$ python -q
>>> import numpy as np
>>> from numpy import linalg as LA
>>> np.set_printoptions(suppress=True, linewidth=160)
>>> F = np.load("sample16.npy")
>>> print(F)
[[  7.558  -4.863  -6.998 -12.008  -6.453   9.188]
 [ 10.912  -5.669   2.868  14.05   -4.269   4.992]
 [  4.302   6.104 -17.907  -2.854  -1.188  -3.744]
 [  6.854   3.048 -13.315 -11.284  -6.216   0.703]
 [ -1.556 -10.025 -15.134  -4.138  -5.585  -4.442]
 [ 12.05    8.177   6.884  -4.863  10.812   0.134]
 [ -6.906   3.63    4.213  -4.419 -12.47  -12.098]
 [ -1.032 -12.409  10.093  -1.622  -3.98  -11.163]
 [  6.359 -13.316   4.564   3.455   4.505  11.366]
 [  7.181   4.226  -8.044   6.03   11.218 -10.183]
 [ -9.589   2.286   6.023  13.245  -2.366  -9.248]
 [-14.759   7.785   8.71    5.557   2.965   2.46 ]
 [-12.781  -8.228   8.838  -5.428  -0.755  -7.798]
 [  9.128  13.628   5.251   3.761  -8.221   4.651]
 [ 10.136  -8.847  -2.764  -2.954  14.205  -0.911]
 [ 12.281   8.751   7.455   2.294   5.591   8.972]
 [  4.131   3.939   5.088   7.875  -1.782 -16.624]
 [  4.492  -3.181  13.165 -10.426   5.03    7.899]
 [ 19.298   3.935   1.799  -2.623   0.043  -1.405]
 [-10.924   4.45    2.272 -15.643  -2.084   2.58 ]
 [ 10.894  -8.01    0.54    3.99  -12.421  -6.833]
 [ -4.174  13.955  -3.343   4.779  -5.5    11.116]
 [  1.163 -13.68   -4.271 -12.423   6.08   -1.4  ]
 [ -8.933  11.222  -2.823  -9.913  -7.802   5.211]]
>>> idx = F[:, 1] > np.median(F[:, 1])
>>> r0 = F[idx].mean(axis=0) - F[~idx].mean(axis=0)
>>> print(((F - F.mean(axis=0)) @ r0 > 0).astype(int))
[0 0 1 1 0 1 1 0 0 1 1 1 0 1 0 1 1 0 1 1 0 1 0 1]
>>> print(round((((F - F.mean(axis=0)) @ r0 > 0) == idx).mean(), 3))
0.917
>>> print(r0.round(3))
[-0.895 14.391  0.496  1.294  0.317 -0.107]
